>>> import numpy as np
>>> from numpy import linalg as LA
>>> np.set_printoptions(precision=1, suppress=True, linewidth=120, floatmode="fixed")
>>> feats = np.loadtxt("block13.csv", delimiter=",")
>>> feats
array([[  8.0, -16.0,   2.0, -12.0,  -6.0,   0.0,  -2.0, -16.0,  -4.0],
       [-16.0,  50.0,  11.0,  38.0,  11.0, -16.0,  23.0,  26.0, -12.0],
       [  2.0,  11.0,  14.0,   6.0,   0.0, -12.0,  13.0, -10.0, -22.0],
       [-12.0,  38.0,   6.0,  36.0,   2.0, -16.0,  24.0,  22.0,   2.0],
       [ -6.0,  11.0,   0.0,   2.0,  10.0,   4.0,  -5.0,  10.0,  -6.0],
       [  0.0, -16.0, -12.0, -16.0,   4.0,  16.0, -20.0,   4.0,  12.0],
       [ -2.0,  23.0,  13.0,  24.0,  -5.0, -20.0,  26.0,   0.0, -10.0],
       [-16.0,  26.0, -10.0,  22.0,  10.0,   4.0,   0.0,  35.0,  19.0],
       [ -4.0, -12.0, -22.0,   2.0,  -6.0,  12.0, -10.0,  19.0,  43.0]])
>>> W1 = np.array([[2, 3, 3, 2, 5, 5],
...     [-5, 4, 5, -2, -4, -3],
...     [-5, -2, -1, -4, 2, 0],
...     [4, -1, -3, -2, 2, 0],
...     [2, -5, -3, 1, -4, -3],
...     [5, -4, 5, -5, 0, 2],
...     [0, -5, 5, -5, -3, 2],
...     [-2, 2, -5, -3, 1, 3],
...     [2, -4, -5, 5, 4, -2]])
>>> beta = np.array([9, 7, -4, 3, 5, 9])
>>> H = np.maximum(feats @ W1 + beta, 0)
>>> (H > 0).mean(axis=0)
array([0.3, 0.6, 0.4, 0.3, 0.3, 0.4])
>>> C = np.array([[2, 1], [1, 1], [3, 0], [2, 3], [1, 2], [3, 1]])
>>> H @ C
array([[ 862.0,  601.0],
       [ 108.0,   93.0],
       [ 650.0,   76.0],
       [  45.0,   45.0],
       [  34.0,   34.0],
       [ 936.0,  993.0],
       [ 403.0,   58.0],
       [   0.0,    0.0],
       [1332.0, 1504.0]])
>>> np.round(np.sort(np.abs(LA.eigvals(feats))), 1) + 0
array([  0.0,   0.0,   0.0,   0.0,   0.0,   0.0,  32.9,  80.4, 124.6])
>>> (feats + feats.T) / 2
array([[  8.0, -16.0,   2.0, -12.0,  -6.0,   0.0,  -2.0, -16.0,  -4.0],
       [-16.0,  50.0,  11.0,  38.0,  11.0, -16.0,  23.0,  26.0, -12.0],
       [  2.0,  11.0,  14.0,   6.0,   0.0, -12.0,  13.0, -10.0, -22.0],
       [-12.0,  38.0,   6.0,  36.0,   2.0, -16.0,  24.0,  22.0,   2.0],
       [ -6.0,  11.0,   0.0,   2.0,  10.0,   4.0,  -5.0,  10.0,  -6.0],
       [  0.0, -16.0, -12.0, -16.0,   4.0,  16.0, -20.0,   4.0,  12.0],
       [ -2.0,  23.0,  13.0,  24.0,  -5.0, -20.0,  26.0,   0.0, -10.0],
       [-16.0,  26.0, -10.0,  22.0,  10.0,   4.0,   0.0,  35.0,  19.0],
       [ -4.0, -12.0, -22.0,   2.0,  -6.0,  12.0, -10.0,  19.0,  43.0]])
>>> feats @ feats
array([[  780.0, -1842.0,    18.0, -1544.0,  -434.0,   328.0,  -628.0, -1524.0,  -328.0],
       [-1842.0,  6047.0,  1395.0,  4904.0,   985.0, -2252.0,  3220.0,  3010.0, -1212.0],
       [   18.0,  1395.0,  1254.0,   934.0,    40.0, -1196.0,  1373.0,  -570.0, -1846.0],
       [-1544.0,  4904.0,   934.0,  4244.0,   606.0, -1872.0,  2754.0,  2676.0,  -408.0],
       [ -434.0,   985.0,    40.0,   606.0,   438.0,   -36.0,   113.0,   778.0,  -134.0],
       [  328.0, -2252.0, -1196.0, -1872.0,   -36.0,  1488.0, -1888.0,  -176.0,  1384.0],
       [ -628.0,  3220.0,  1373.0,  2754.0,   113.0, -1888.0,  2479.0,   708.0, -1406.0],
       [-1524.0,  3010.0,  -570.0,  2676.0,   778.0,  -176.0,   708.0,  3218.0,  1486.0],
       [ -328.0, -1212.0, -1846.0,  -408.0,  -134.0,  1384.0, -1406.0,  1486.0,  3138.0]])
>>> np.allclose(feats, feats.T)
True
>>> LA.determinant(feats)
Traceback (most recent call last):
  File "<python-input-15>", line 1, in <module>
    LA.determinant(feats)
    ^^^^^^^^^^^^^^
AttributeError: module 'numpy.linalg' has no attribute 'determinant'
>>> np.round(np.abs(LA.eigvals(feats)).max(), 1)
np.float64(124.6)
>>> np.unique(feats.round(6), axis=0).shape
(9, 9)
>>> np.abs(np.diag(LA.qr(feats)[1])) > 1e-9
array([ True,  True,  True, False, False, False, False, False, False])
>>> round(float(np.trace(LA.pinv(feats) @ feats)), 1)
3.0
>>> Y = feats / LA.norm(feats, axis=1, keepdims=True)
>>> C2 = Y @ Y.T
>>> np.argwhere(np.triu(np.abs(C2) > 0.95, 1))
array([[0, 7],
       [1, 3],
       [5, 6]])
>>> (np.abs(C2) > 0.9).astype(int)
array([[1, 0, 0, 0, 0, 0, 0, 1, 0],
       [0, 1, 0, 1, 0, 0, 0, 0, 0],
       [0, 0, 1, 0, 0, 0, 0, 0, 1],
       [0, 1, 0, 1, 0, 0, 0, 0, 0],
       [0, 0, 0, 0, 1, 0, 0, 0, 0],
       [0, 0, 0, 0, 0, 1, 1, 0, 0],
       [0, 0, 0, 0, 0, 1, 1, 0, 0],
       [1, 0, 0, 0, 0, 0, 0, 1, 0],
       [0, 0, 1, 0, 0, 0, 0, 0, 1]])
>>> m1 = np.loadtxt("dump.csv", delimiter=",")
>>> m1
array([[  0.8,   4.8, -10.2,  -9.0,   1.8,   2.0,   5.8,  -5.0,   0.4],
       [  1.8,   5.8,  -9.2,  -9.0,   2.8,   2.0,   6.8,  -5.0,   0.9],
       [  1.9,   5.9,  -9.1,  -9.0,   2.9,   2.0,   6.9,  -5.0,   1.0],
       [  2.1,   6.1,  -8.9,  -9.0,   3.1,   2.0,   7.1,  -5.0,   1.0],
       [  1.2,   5.2,  -9.8,  -9.0,   2.2,   2.0,   6.2,  -5.0,   0.6],
       [  1.4,   5.4,  -9.6,  -9.0,   2.4,   2.0,   6.4,  -5.0,   0.7],
       [ -1.8,   2.2, -12.8,  -9.0,  -0.8,   2.0,   3.2,  -5.0,  -0.9],
       [  2.3,   6.3,  -8.7,  -9.0,   3.3,   2.0,   7.3,  -5.0,   1.1],
       [  4.8,   8.8,  -6.2,  -9.0,   5.8,   2.0,   9.8,  -5.0,   2.4],
       [  0.2,   4.2, -10.8,  -9.0,   1.2,   2.0,   5.2,  -5.0,   0.1]])
>>> rng = np.random.default_rng(29)
>>> Y = feats + rng.integers(-2, 3, (9, 3)) @ rng.integers(-2, 3, (3, 9))
>>> Y
array([[ 12.0,  -8.0,   4.0, -18.0, -10.0,  -8.0,   4.0, -12.0,  -6.0],
       [-16.0,  52.0,  11.0,  36.0,  11.0, -18.0,  24.0,  27.0, -13.0],
       [  4.0,  15.0,  15.0,   3.0,  -2.0, -16.0,  16.0,  -8.0, -23.0],
       [-16.0,  32.0,   6.0,  40.0,   4.0, -10.0,  14.0,  20.0,   2.0],
       [ -6.0,  15.0,   2.0,  -2.0,   8.0,   0.0,  -8.0,  13.0,  -9.0],
       [ -2.0, -18.0, -11.0, -15.0,   4.0,  18.0, -27.0,   4.0,  11.0],
       [ -6.0,  23.0,  13.0,  22.0,  -3.0, -20.0,  19.0,   1.0, -13.0],
       [-14.0,  31.0, -10.0,  18.0,   9.0,  -1.0,   6.0,  37.0,  18.0],
       [  0.0, -10.0, -18.0,   2.0, -12.0,  10.0, -12.0,  21.0,  43.0]])
>>> LA.matrix_rank(Y - feats, tol=1e-8)
np.int64(3)
>>> Y - feats
array([[  4.0,   8.0,   2.0,  -6.0,  -4.0,  -8.0,   6.0,   4.0,  -2.0],
       [  0.0,   2.0,   0.0,  -2.0,   0.0,  -2.0,   1.0,   1.0,  -1.0],
       [  2.0,   4.0,   1.0,  -3.0,  -2.0,  -4.0,   3.0,   2.0,  -1.0],
       [ -4.0,  -6.0,   0.0,   4.0,   2.0,   6.0, -10.0,  -2.0,   0.0],
       [  0.0,   4.0,   2.0,  -4.0,  -2.0,  -4.0,  -3.0,   3.0,  -3.0],
       [ -2.0,  -2.0,   1.0,   1.0,   0.0,   2.0,  -7.0,   0.0,  -1.0],
       [ -4.0,   0.0,   0.0,  -2.0,   2.0,   0.0,  -7.0,   1.0,  -3.0],
       [  2.0,   5.0,   0.0,  -4.0,  -1.0,  -5.0,   6.0,   2.0,  -1.0],
       [  4.0,   2.0,   4.0,   0.0,  -6.0,  -2.0,  -2.0,   2.0,   0.0]])
>>> np.round(LA.svd(Y - feats, compute_uv=False), 1) + 0
array([26.9, 13.3,  8.4,  0.0,  0.0,  0.0,  0.0,  0.0,  0.0])
